>>> import numpy as np
>>> from numpy import linalg as LA
>>> np.set_printoptions(precision=3, suppress=True, linewidth=160, floatmode="fixed")
>>> K = np.loadtxt("x.csv", delimiter=",")
>>> K
array([[ 3.000,  0.000,  0.000, -2.000,  0.000,  0.000,  0.000,  0.000, -3.000,  0.000,  0.000,  3.000],
       [ 1.000,  0.000, -1.000,  0.000,  0.000,  0.000,  0.000,  0.000,  0.000,  0.000,  0.000, -2.000],
       [ 0.000,  0.000,  0.000,  0.000,  0.000,  0.000,  2.000,  0.000,  0.000,  2.000,  0.000,  0.000],
       [ 0.000,  0.000,  0.000,  0.000,  0.000,  0.000,  0.000,  0.000,  0.000,  3.000,  0.000,  0.000],
       [-1.000,  0.000, -1.000,  0.000,  0.000,  0.000,  0.000,  0.000,  0.000, -2.000,  0.000, -2.000],
       [ 0.000,  0.000,  0.000,  0.000,  0.000,  0.000,  0.000,  0.000,  0.000,  2.000,  0.000,  0.000],
       [ 0.000,  0.000,  0.000,  0.000,  0.000, -2.000,  0.000,  0.000,  0.000,  3.000,  0.000,  0.000],
       [ 0.000,  0.000,  0.000,  3.000, -2.000,  0.000,  0.000,  0.000, -1.000,  0.000, -1.000,  0.000],
       [ 0.000,  0.000, -1.000,  0.000,  0.000,  3.000, -2.000,  0.000,  0.000,  1.000,  0.000,  0.000],
       [ 0.000,  0.000, -1.000,  0.000,  0.000,  0.000,  0.000,  0.000,  0.000, -1.000,  0.000,  1.000],
       [ 0.000,  0.000,  0.000,  0.000, -3.000,  0.000,  0.000,  0.000,  0.000,  0.000,  0.000,  0.000],
       [-2.000,  0.000, -2.000,  0.000,  0.000,  0.000,  0.000,  1.000,  0.000,  0.000,  0.000,  1.000],
       [ 0.000,  0.000,  0.000,  0.000,  2.000,  0.000,  0.000,  0.000,  0.000,  0.000,  0.000,  0.000]])
>>> Uu, sig, VT = LA.svd(K)
>>> V = VT[:(sig > 1e-8).sum()]
>>> rng = np.random.default_rng(61)
>>> x0 = K[1] + -1 * K[11] + rng.integers(2) * np.eye(12)[1]
>>> x0
array([ 3.000,  0.000,  1.000,  0.000,  0.000,  0.000,  0.000, -1.000,  0.000,  0.000,  0.000, -3.000])
>>> round(LA.norm(x0 - V.T @ V @ x0), 3)
np.float64(0.0)
>>> np.allclose(V.T @ V @ x0, x0)
True
>>> np.round(np.diag(V.T @ V), 3) + 0
array([1.000, 0.000, 1.000, 0.933, 1.000, 1.000, 1.000, 1.000, 0.970, 1.000, 0.097, 1.000])
>>> rank = LA.matrix_rank(K)
>>> rank
np.int64(10)
>>> N = LA.svd(K)[2][rank:].T
>>> N.shape
(12, 2)
>>> [int(LA.matrix_rank(K[:, :j + 1])) for j in range(12)]
[1, 1, 2, 3, 4, 5, 6, 7, 8, 9, 9, 10]
>>> f = np.array([1, -1])
>>> np.correlate(K[0], K[6], "full")
array([ 0.000,  0.000,  9.000,  0.000,  0.000, -6.000, -6.000,  0.000,  0.000,  4.000, -9.000,  0.000,  0.000,  9.000,  6.000,  0.000,  0.000, -6.000,  0.000,
        0.000,  0.000,  0.000,  0.000])
>>> print(np.convolve(K[0], f))
[ 3.000 -3.000  0.000 -2.000  2.000  0.000  0.000  0.000 -3.000  3.000  0.000  3.000 -3.000]
>>> np.cross(K[0, :3], K[6, :3])
array([0.000, 0.000, 0.000])
